% ipython --no-banner

In [1]: import numpy as np

In [2]: np.set_printoptions(precision=2, suppress=True, linewidth=100)

In [3]: def tidy(a):
   ...:     return np.round(a, 2) + 0
   ...: 

In [4]: J = np.load("block11.npy")

In [5]: J
Out[5]: 
array([[ 5,  6,  7],
       [ 8,  9, 10],
       [11, 12, 13],
       [14, 15, 16]])

In [6]: np.linalg.cond(J) > 100
Out[6]: np.True_

In [7]: Uu, sig = np.linalg.svd(J)
---------------------------------------------------------------------------
ValueError                                Traceback (most recent call last)
Cell In[7], line 1
----> 1 Uu, sig = np.linalg.svd(J)

ValueError: too many values to unpack (expected 2)

In [8]: Uu, sig, Vt = np.linalg.svd(J, full_matrices=False)

In [9]: print(tidy(Uu.T @ J @ Vt.T))
[[38.28  0.    0.  ]
 [ 0.    0.86  0.  ]
 [ 0.    0.    0.  ]]

In [10]: Uu.shape, sig.shape, Vt.shape
Out[10]: ((4, 3), (3,), (3, 3))

In [11]: tidy(sig)
Out[11]: array([38.28,  0.86,  0.  ])

In [12]: tidy(Vt @ Vt.T)
Out[12]: 
array([[1., 0., 0.],
       [0., 1., 0.],
       [0., 0., 1.]])

In [13]: print((sig > 1e-8).sum())
2

In [14]: M2 = J / np.sqrt((J ** 2).mean(axis=1, keepdims=True))

In [15]: tidy(np.linalg.norm(M2, axis=1))
Out[15]: array([1.73, 1.73, 1.73, 1.73])

In [16]: print(J - J.mean(axis=1, keepdims=True))
[[-1.  0.  1.]
 [-1.  0.  1.]
 [-1.  0.  1.]
 [-1.  0.  1.]]

In [17]: print(tidy(M2[1]))
[0.89 1.   1.11]

In [18]: np.linalg.matrix_rank(M2) == np.linalg.matrix_rank(J)
Out[18]: np.True_

In [19]: rk = np.linalg.matrix_rank(J)

In [20]: rk
Out[20]: np.int64(2)

In [21]: null = np.linalg.svd(J)[2][rk:].T

In [22]: np.allclose(J @ null, 0)
Out[22]: True

In [23]: [int(np.linalg.matrix_rank(J[:, :j + 1])) for j in range(3)]
Out[23]: [1, 2, 2]

In [24]: tidy(np.linalg.norm(J[1] - J[0]))
Out[24]: np.float64(5.2)

In [25]: tidy(np.linalg.norm(J[1], 1)), tidy(np.linalg.norm(J[1], np.inf))
Out[25]: (np.float64(27.0), np.float64(10.0))

In [26]: tidy(np.linalg.norm(J, axis=1))
Out[26]: array([10.49, 15.65, 20.83, 26.02])

In [27]: tidy(np.linalg.norm(J) ** 2 / np.linalg.norm(J, 2) ** 2)
Out[27]: np.float64(1.0)

In [28]: tidy(np.linalg.norm(J, 1)), tidy(np.linalg.norm(J, np.inf))
Out[28]: (np.float64(46.0), np.float64(45.0))

In [29]: tidy(np.linalg.norm(J, axis=0))
Out[29]: array([20.15, 22.05, 23.96])

In [30]: np.linalg.norm(J, axis=1).argmax()
Out[30]: np.int64(3)

In [31]: M2 = np.array([[0, 1, 2, 1, 3, 2],
    ...:     [3, 3, 0, 0, 3, 0],
    ...:     [2, 0, 2, 2, 0, 2],
    ...:     [2, 0, 1, 0, 1, 1],
    ...:     [2, 3, 0, 1, 0, 1],
    ...:     [3, 3, 3, 2, 1, 1]])

In [32]: m1 = np.triu(M2)

In [33]: m1
Out[33]: 
array([[0, 1, 2, 1, 3, 2],
       [0, 3, 0, 0, 3, 0],
       [0, 0, 2, 2, 0, 2],
       [0, 0, 0, 0, 1, 1],
       [0, 0, 0, 0, 0, 1],
       [0, 0, 0, 0, 0, 1]])

In [34]: M2 = m1 / np.sqrt((m1 ** 2).mean(axis=1, keepdims=True))

In [35]: np.linalg.matrix_rank(m1 - m1.mean(axis=1, keepdims=True))
Out[35]: np.int64(5)

In [36]: print(tidy(m1 - m1.mean(axis=1, keepdims=True)))
[[-1.5  -0.5   0.5  -0.5   1.5   0.5 ]
 [-1.    2.   -1.   -1.    2.   -1.  ]
 [-1.   -1.    1.    1.   -1.    1.  ]
 [-0.33 -0.33 -0.33 -0.33  0.67  0.67]
 [-0.17 -0.17 -0.17 -0.17 -0.17  0.83]
 [-0.17 -0.17 -0.17 -0.17 -0.17  0.83]]

In [37]: m1.sum(axis=1)
Out[37]: array([9, 6, 6, 2, 1, 1])

In [38]: print(np.count_nonzero(m1))
14

In [39]: m1.sum(axis=0)
Out[39]: array([0, 4, 4, 3, 7, 7])

In [40]: np.linalg.matrix_rank(m1)
Out[40]: np.int64(5)

In [41]: tidy(m1.mean(axis=0))
Out[41]: array([0.  , 0.67, 0.67, 0.5 , 1.17, 1.17])

In [42]: print(np.unravel_index(np.abs(m1).argmax(), m1.shape))
(np.int64(0), np.int64(4))

In [43]: np.abs(m1).max()
Out[43]: np.int64(3)

In [44]: np.linalg.matrix_rank(m1 - m1[0, 0] * np.eye(6))
Out[44]: np.int64(5)

In [45]: [int(np.linalg.matrix_rank(np.linalg.matrix_power(m1, p))) for p in range(1, 7)]
Out[45]: [5, 4, 3, 3, 3, 3]

In [46]: print(tidy(np.sort(np.linalg.eigvals(m1))))
[0. 0. 0. 1. 2. 3.]

In [47]: np.prod(np.diag(m1)), tidy(np.linalg.det(m1))
Out[47]: (np.int64(0), np.float64(0.0))

In [48]: m1 @ m1
Out[48]: 
array([[ 0,  3,  4,  4,  4, 10],
       [ 0,  9,  0,  0,  9,  3],
       [ 0,  0,  4,  4,  2,  8],
       [ 0,  0,  0,  0,  0,  2],
       [ 0,  0,  0,  0,  0,  1],
       [ 0,  0,  0,  0,  0,  1]])

In [49]: tidy(np.linalg.norm(m1, 2) / np.linalg.norm(m1))
Out[49]: np.float64(0.81)

In [50]: arr = np.array([[-1.0, -3.0, 0.0, 0.0, 0.0],
    ...:     [-3.0, 2.0, -3.0, 0.0, 0.0],
    ...:     [0.0, -3.0, 2.0, -3.0, 0.0],
    ...:     [0.0, 0.0, -3.0, -3.0, -3.0],
    ...:     [0.0, 0.0, 0.0, -3.0, -1.0]])

In [51]: arr
Out[51]: 
array([[-1., -3.,  0.,  0.,  0.],
       [-3.,  2., -3.,  0.,  0.],
       [ 0., -3.,  2., -3.,  0.],
       [ 0.,  0., -3., -3., -3.],
       [ 0.,  0.,  0., -3., -1.]])

In [52]: vals, V = np.linalg.eigh(arr)

In [53]: vec = np.array([2, 6, 2, 0, 8])

In [54]: tidy(V * np.maximum(vals, 0) @ V.T)
Out[54]: 
array([[ 0.88, -1.56,  0.73,  0.05, -0.26],
       [-1.56,  3.17, -2.24,  0.5 ,  0.05],
       [ 0.73, -2.24,  2.94, -1.41,  0.81],
       [ 0.05,  0.5 , -1.41,  0.9 , -0.65],
       [-0.26,  0.05,  0.81, -0.65,  0.53]])

In [55]: vec @ arr @ vec
Out[55]: np.float64(-132.0)

In [56]: feats = np.load("run7.npy")

In [57]: feats
Out[57]: 
array([[-1.6,  0.9, -0.7,  0.6, -1.2, -0.3, -0.3],
       [-0.3, -0.3, -1. , -1.8, -0.3,  0.5,  0.2],
       [-1.2, -0.4,  0.3,  1. ,  0.9,  0.8, -1.8],
       [-1.2, -0.8,  0.2,  0.6,  2.6, -0.7, -0.5]])

In [58]: t = np.radians(135)

In [59]: r_ = np.eye(7)

In [60]: r_[1, 1] = r_[2, 2] = np.cos(t)

In [61]: r_[1, 2], r_[2, 1] = -np.sin(t), np.sin(t)

In [62]: tidy(r_)
Out[62]: 
array([[ 1.  ,  0.  ,  0.  ,  0.  ,  0.  ,  0.  ,  0.  ],
       [ 0.  , -0.71, -0.71,  0.  ,  0.  ,  0.  ,  0.  ],
       [ 0.  ,  0.71, -0.71,  0.  ,  0.  ,  0.  ,  0.  ],
       [ 0.  ,  0.  ,  0.  ,  1.  ,  0.  ,  0.  ,  0.  ],
       [ 0.  ,  0.  ,  0.  ,  0.  ,  1.  ,  0.  ,  0.  ],
       [ 0.  ,  0.  ,  0.  ,  0.  ,  0.  ,  1.  ,  0.  ],
       [ 0.  ,  0.  ,  0.  ,  0.  ,  0.  ,  0.  ,  1.  ]])

In [63]: M2 = feats @ r_.T

In [64]: tidy(np.linalg.svd(feats, compute_uv=False)), tidy(np.linalg.svd(M2, compute_uv=False))
Out[64]: (array([3.83, 2.6 , 2.02, 1.57]), array([3.83, 2.6 , 2.02, 1.57]))

In [65]: print(tidy(np.abs(M2 - feats).max(axis=0)))
[0.   1.22 1.83 0.   0.   0.   0.  ]

In [66]: print(np.allclose(feats @ feats.T, M2 @ M2.T))
True

In [67]: print(tidy(M2))
[[-1.6  -0.14  1.13  0.6  -1.2  -0.3  -0.3 ]
 [-0.3   0.92  0.49 -1.8  -0.3   0.5   0.2 ]
 [-1.2   0.07 -0.49  1.    0.9   0.8  -1.8 ]
 [-1.2   0.42 -0.71  0.6   2.6  -0.7  -0.5 ]]

In [68]: K = np.load("out0.npy")

In [69]: K
Out[69]: 
array([[ 17.24,   5.67,   3.97, -21.09, -26.29],
       [ 14.25,   5.74,   3.03, -22.05, -25.71],
       [ 16.  ,   7.49,   1.77, -21.37, -28.43],
       [ 14.89,   5.1 ,   2.62, -21.97, -26.33],
       [ 15.59,   5.09,   3.32, -21.29, -26.  ],
       [ 15.7 ,   6.12,   2.67, -21.61, -27.36],
       [ 16.17,   7.14,   2.06, -22.5 , -26.21],
       [ 13.91,   7.1 ,   2.28, -22.53, -27.17],
       [ 14.82,   5.45,   4.46, -21.37, -26.01],
       [ 16.66,   5.69,   1.9 , -20.86, -25.27],
       [ 15.93,   5.48,   3.88, -21.37, -27.13],
       [ 16.01,   6.26,   2.02, -20.51, -27.45],
       [ 13.31,   5.48,   1.94, -20.37, -26.44],
       [ 15.53,   4.76,   1.99, -20.23, -26.1 ],
       [ 15.99,   7.4 ,   2.48, -20.35, -27.74],
       [ 15.34,   5.99,   1.36, -21.25, -26.27],
       [ 14.98,   6.67,   2.66, -19.7 , -26.11],
       [ 14.89,   5.64,   3.91, -19.21, -26.38],
       [ 15.78,   7.57,   2.01, -21.49, -27.4 ],
       [ 14.18,   6.76,   1.29, -22.98, -26.78],
       [ 15.8 ,   5.47,   3.65, -23.05, -25.44],
       [ 14.15,   3.95,   2.48, -21.8 , -25.72],
       [ 15.01,   5.73,   3.77, -20.65, -27.02],
       [ 13.97,   7.37,   2.43, -21.63, -27.15]])

In [70]: vec = np.array([5, 2, 4, 6, 7])

In [71]: rhs = K @ vec

In [72]: tidy(np.linalg.lstsq(K, rhs)[0])
Out[72]: array([5., 2., 4., 6., 7.])

In [73]: rng = np.random.default_rng(716224)

In [74]: rhs = rhs + 0.1 * rng.normal(size=24)

In [75]: tidy(rhs)
Out[75]: 
array([-197.26, -217.44, -225.05, -220.81, -208.23, -219.78, -215.33, -232.51, -207.51, -199.8 ,
       -212.19, -214.5 , -222.04, -208.93, -211.72, -217.21, -202.09, -198.6 , -218.68, -235.73,
       -212.08, -222.16, -211.53, -225.65])

In [76]: coef, *_ = np.linalg.lstsq(K, rhs)

In [77]: tidy(K.T @ (rhs - K @ coef))
Out[77]: array([0., 0., 0., 0., 0.])
